>>> import numpy as np
>>> np.set_printoptions(precision=4, suppress=True, linewidth=140, floatmode="fixed")
>>> K = np.loadtxt("test12.csv", delimiter=",")
>>> K
array([[ 9.1798,  5.8201,  4.3597,  1.2302, -2.3597, -0.1798,  3.2134],
       [ 5.5987,  3.3167,  3.2820,  3.5597, -1.2820,  3.4013,  3.5727],
       [ 4.4497, -1.8784,  7.3281,  2.1111, -5.3281,  4.5503,  2.2240],
       [ 3.1177,  3.5625,  0.5552,  6.1636,  1.4448,  5.8823,  4.4816],
       [ 5.1027,  3.9792,  2.1235,  4.3869, -0.1235,  3.8973,  3.9588],
       [ 3.8404, -1.9041,  6.7445,  2.7076, -4.7445,  5.1596,  2.4185],
       [ 1.8684,  5.2412, -2.3729,  8.2522,  4.3729,  7.1316,  5.4576],
       [ 3.3692,  6.0895, -1.7203,  7.1755,  3.7203,  5.6308,  5.2401],
       [ 5.3700,  0.4987,  5.8713,  2.3793, -3.8713,  3.6300,  2.7096],
       [ 1.8755,  4.1293, -1.2538,  7.6892,  3.2538,  7.1245,  5.0846],
       [ 6.5676,  3.2025,  4.3651,  2.5337, -2.3651,  2.4324,  3.2116],
       [ 5.4931,  8.8025, -2.3093,  6.4081,  4.3093,  3.5069,  5.4364],
       [ 3.7911,  0.4099,  4.3811,  3.9139, -2.3811,  5.2089,  3.2063],
       [ 5.8593, -2.1157,  8.9751,  0.5828, -6.9751,  3.1407,  1.6750],
       [ 5.2001,  1.0251,  5.1750,  2.8124, -3.1750,  3.7999,  2.9417],
       [ 0.7347,  1.9412, -0.2065,  7.7359,  2.2065,  8.2653,  4.7355],
       [ 5.5325,  3.0551,  3.4775,  3.4950, -1.4775,  3.4675,  3.5075],
       [ 0.8283,  0.4289,  1.3993,  6.8862,  0.6007,  8.1717,  4.2002],
       [ 6.7433,  5.6448,  2.0985,  3.5791, -0.0985,  2.2567,  3.9672],
       [ 3.0534, -2.0349,  6.0883,  3.4292, -4.0883,  5.9466,  2.6372],
       [ 1.9883,  4.7889, -1.8005,  7.9061,  3.8005,  7.0117,  5.2668],
       [ 4.6891,  3.9794,  1.7096,  4.8007,  0.2904,  4.3109,  4.0968],
       [ 5.8591,  4.8914,  1.9677,  4.0866,  0.0323,  3.1409,  4.0108],
       [ 4.5770,  7.3665, -1.7895,  6.6063,  3.7895,  4.4230,  5.2632],
       [ 1.3675,  0.4714,  1.8961,  6.3682,  0.1039,  7.6325,  4.0346],
       [ 3.2408,  4.1305,  0.1103,  6.3244,  1.8897,  5.7592,  4.6299],
       [ 2.9822,  2.3001,  1.6820,  5.6679,  0.3180,  6.0178,  4.1060],
       [ 6.3222,  7.2537,  0.0685,  4.8047,  1.9315,  2.6778,  4.6438],
       [ 4.1233,  3.5095,  1.6139,  5.1314,  0.3861,  4.8767,  4.1287],
       [ 5.6035,  6.0761,  0.5274,  4.9346,  1.4726,  3.3965,  4.4909],
       [ 9.4350,  8.4225,  2.0125,  2.2763, -0.0125, -0.4350,  3.9958],
       [ 4.7272,  2.5162,  3.2110,  4.0309, -1.2110,  4.2728,  3.5963],
       [ 4.7714,  1.6871,  4.0843,  3.5722, -2.0843,  4.2286,  3.3052]])
>>> U, sig, Vh = np.linalg.svd(K)
>>> vecs = Vh[:(sig > 1e-8).sum()]
>>> rng = np.random.default_rng(56515)
>>> vec = K[15] + 5 * K[30] + rng.integers(2) * np.eye(7)[4]
>>> vec
array([47.9095, 44.0537,  9.8557, 19.1174,  2.1443,  6.0905, 24.7148])
>>> np.linalg.matrix_rank(np.vstack([K, vec]))
np.int64(3)
>>> U, sig, Vh = np.linalg.svd(K)
>>> np.argmax(sig[:-1] / (sig[1:] + 1e-6)) + 1
np.int64(3)
>>> B = U[:, :3] @ np.diag(sig[:3]) @ Vh[:3]
>>> round(np.abs(K - B).max(), 4)
np.float64(0.0)
>>> np.linalg.matrix_rank(K, rtol=0.05)
np.int64(3)
>>> round(np.linalg.norm(K - B, 2), 4), round(sig[3], 4)
(np.float64(0.0), np.float64(0.0))
>>> rank = np.linalg.matrix_rank(K)
>>> rank
np.int64(3)
>>> null = np.linalg.svd(K)[2][rank:].T
>>> null.shape
(7, 4)
>>> [int(np.linalg.matrix_rank(K[:, :j + 1])) for j in range(7)]
[1, 2, 3, 3, 3, 3, 3]
>>> np.linalg.matrix_rank(K.T @ K), np.linalg.matrix_rank(K @ K.T)
(np.int64(3), np.int64(3))
>>> np.allclose(K @ null, 0)
True
>>> np.linalg.matrix_rank(K, rtol=0.1)
np.int64(3)
>>> [round(float(x), 4) for x in np.linalg.svd(K, compute_uv=False)[:3]]
[56.0439, 28.3473, 19.8453]
>>> Xs = K - K.mean(axis=0)
>>> vecs = np.linalg.svd(Xs)[2][:3]
>>> B = Xs - Xs @ vecs.T @ vecs
>>> round(np.linalg.norm(B) / np.linalg.norm(Xs), 4)
np.float64(0.0)
>>> np.round(B.std(axis=0), 4) + 0
array([0.0000, 0.0000, 0.0000, 0.0000, 0.0000, 0.0000, 0.0000])
>>> np.diag(vecs.T @ vecs)
array([0.4002, 0.4983, 0.3430, 0.9599, 0.3268, 0.3786, 0.0932])
>>> np.round((Xs @ vecs.T).std(axis=0), 4) + 0
array([5.1460, 3.4601, 0.0000])
>>> m1 = np.loadtxt("dump.csv", delimiter=",")
>>> m1
array([[  1.1000,  -0.3000,   0.2000,   0.3000,  -1.0000,  -0.7000,   0.5000,  -0.4000,   0.3000],
       [ -0.2000,  -0.4000,   0.6000,  -1.1000,  -1.4000,  -0.4000,  -0.2000,   0.7000,  -0.8000],
       [ -2.0000,  -4.0000, -28.0000,   8.0000, -36.0000, -12.0000,  42.0000, -22.0000,  -6.0000],
       [  1.1000,   1.5000,   0.5000,  -0.3000,  -1.2000,   0.3000,  -1.5000,  -0.3000,   0.1000],
       [  0.2000,   0.5000,  -0.6000,   0.4000,   0.6000,  -1.1000,   0.1000,   1.6000,  -1.4000],
       [  0.8000,   0.0000,   0.1000,  -1.0000,  -0.3000,  -0.9000,   0.3000,   0.4000,   1.2000],
       [  0.2000,  -1.1000,   1.1000,   0.4000,   1.2000,   0.5000,  -1.4000,  -1.1000,   1.0000],
       [  0.9000,  -0.7000,   0.5000,   0.8000,  -0.2000,   0.6000,   1.5000,  -0.5000,  -0.4000],
       [ -1.5000,   0.6000,   1.6000,   1.4000,  -0.5000,   1.3000,   0.1000,   1.2000,  -1.1000],
       [ -0.3000,  -0.7000,  -2.5000,   0.2000,   0.9000,   1.0000,   0.5000,   0.7000,   0.4000],
       [ -0.5000,   0.2000,   0.0000,   0.8000,  -1.4000,   0.8000,   0.6000,   0.8000,  -2.2000],
       [ -2.5000,  -1.0000,  -2.2000,  -0.6000,  -1.7000,  -0.5000,  -0.9000,  -1.2000,  -0.1000],
       [  0.2000,  -1.0000,  -1.6000,  -0.9000,   0.2000,   0.7000,  -0.4000,  -0.7000,  -0.1000],
       [  0.8000,  -0.1000,  -1.7000,   0.6000,   0.9000,  -1.1000,  -0.6000,   0.5000,   0.0000],
       [ -0.6000,   0.0000,  -1.0000,   1.1000,   0.6000,   0.3000,  -0.3000,  -0.6000,  -1.8000],
       [ -0.1000,  -0.4000,  -0.1000,  -1.3000,   0.8000,  -1.1000,  -1.0000,  -0.3000,   0.3000],
       [ -0.5000,   1.9000,  -0.5000,   0.2000,  -0.7000,  -1.0000,   1.0000,   1.2000,  -0.8000],
       [  0.7000,  -0.1000,   1.8000,  -0.2000,   1.5000,   0.1000,   0.7000,  -3.0000,   0.6000],
       [  0.6000,  -1.5000,  -1.6000,   1.4000,   1.1000,  -0.4000,  -0.7000,   1.6000,   0.6000]])
>>> cov = np.cov(m1, rowvar=False)
>>> np.argsort(-m1.std(axis=0).round(6), kind="stable")
array([6, 4, 2, 7, 5, 3, 8, 1, 0])
>>> np.median(m1, axis=0)
array([ 0.2000, -0.3000, -0.1000,  0.3000, -0.2000, -0.4000,  0.1000, -0.3000, -0.1000])
>>> np.linalg.eigvalsh(cov)[::-1]
array([241.4499,   2.0332,   1.8182,   1.1312,   1.0581,   0.4856,   0.3523,   0.2974,   0.2585])
>>> np.polyfit(m1[:, 1], m1[:, 5], 1)
array([ 1.5452, -0.1790])
